$ ipython --no-banner

In [1]: import numpy as np

In [2]: from numpy import linalg as LA

In [3]: np.set_printoptions(precision=2, suppress=True, linewidth=100)

In [4]: def rd(a):
   ...:     return np.round(a, 2) + 0
   ...: 

In [5]: A = np.array([[-1.7, 1.0],
   ...:     [-0.3, 0.1],
   ...:     [1.0, -0.8],
   ...:     [-0.6, -0.8],
   ...:     [-1.9, 0.4],
   ...:     [1.7, 0.1],
   ...:     [1.9, 0.7]])

In [6]: rng = np.random.default_rng(84)

In [7]: A[5] = A[6] + 0.1 * rng.normal(size=2)

In [8]: rd(A)
Out[8]: 
array([[-1.7 ,  1.  ],
       [-0.3 ,  0.1 ],
       [ 1.  , -0.8 ],
       [-0.6 , -0.8 ],
       [-1.9 ,  0.4 ],
       [ 1.75,  0.66],
       [ 1.9 ,  0.7 ]])

In [9]: x0 = np.array([3, -2])

In [10]: h = np.maximum(A @ x0, 0)

In [11]: rd(A * (h > 1e-9)[:, None])
Out[11]: 
array([[ 0.  ,  0.  ],
       [ 0.  ,  0.  ],
       [ 1.  , -0.8 ],
       [ 0.  ,  0.  ],
       [ 0.  ,  0.  ],
       [ 1.75,  0.66],
       [ 1.9 ,  0.7 ]])

In [12]: np.flatnonzero(h > 1e-9)
Out[12]: array([2, 5, 6])

In [13]: K = np.load("mat.npy")

In [14]: K
Out[14]: 
array([[ 0,  1,  3,  0],
       [ 0,  0, -1,  0],
       [ 0,  0,  0,  3],
       [ 0,  0,  0,  0]])

In [15]: # triangular: eigenvalues sit on the diagonal

In [16]: T = np.stack([A, 5 * A, A[::-1]])

In [17]: LA.matrix_rank(T)
Out[17]: array([2, 2, 2])

In [18]: (T @ A.T).shape
Out[18]: (3, 7, 7)

In [19]: rd(LA.norm(K, 2) / LA.norm(K))
Out[19]: np.float64(0.74)

In [20]: np.argsort(-LA.norm(K, axis=0).round(6), kind="stable")[:3]
Out[20]: array([2, 3, 1])

In [21]: LA.matrix_rank(K, rtol=0.1)
Out[21]: np.int64(2)

In [22]: [round(float(x), 2) for x in LA.svd(K, compute_uv=False)[:3]]
Out[22]: [3.3, 3.0, 0.3]

In [23]: left, sig, vt = LA.svd(K)

In [24]: rd(sig)
Out[24]: array([3.3, 3. , 0.3, 0. ])

In [25]: out = left[:, :3] @ np.diag(sig[:3]) @ vt[:3]

In [26]: LA.matrix_rank(out)
Out[26]: np.int64(3)

In [27]: rd(LA.norm(K - out) / LA.norm(K))
Out[27]: np.float64(0.0)

In [28]: LA.matrix_rank(K, rtol=0.05)
Out[28]: np.int64(3)

In [29]: J = np.load("test12.npy")

In [30]: J
Out[30]: 
array([[  1,  -4,  16, -64],
       [  1,  -3,   9, -27],
       [  1,  -2,   4,  -8],
       [  1,  -1,   1,  -1],
       [  1,   0,   0,   0],
       [  1,   1,   1,   1]])

In [31]: # column 3 dominates

In [32]: out = J / np.sqrt((J ** 2).mean(axis=1, keepdims=True))

In [33]: J - J.mean(axis=1, keepdims=True)
Out[33]: 
array([[ 13.75,   8.75,  28.75, -51.25],
       [  6.  ,   2.  ,  14.  , -22.  ],
       [  2.25,  -0.75,   5.25,  -6.75],
       [  1.  ,  -1.  ,   1.  ,  -1.  ],
       [  0.75,  -0.25,  -0.25,  -0.25],
       [  0.  ,   0.  ,   0.  ,   0.  ]])

In [34]: rd(out[2])
Out[34]: array([ 0.22, -0.43,  0.87, -1.74])
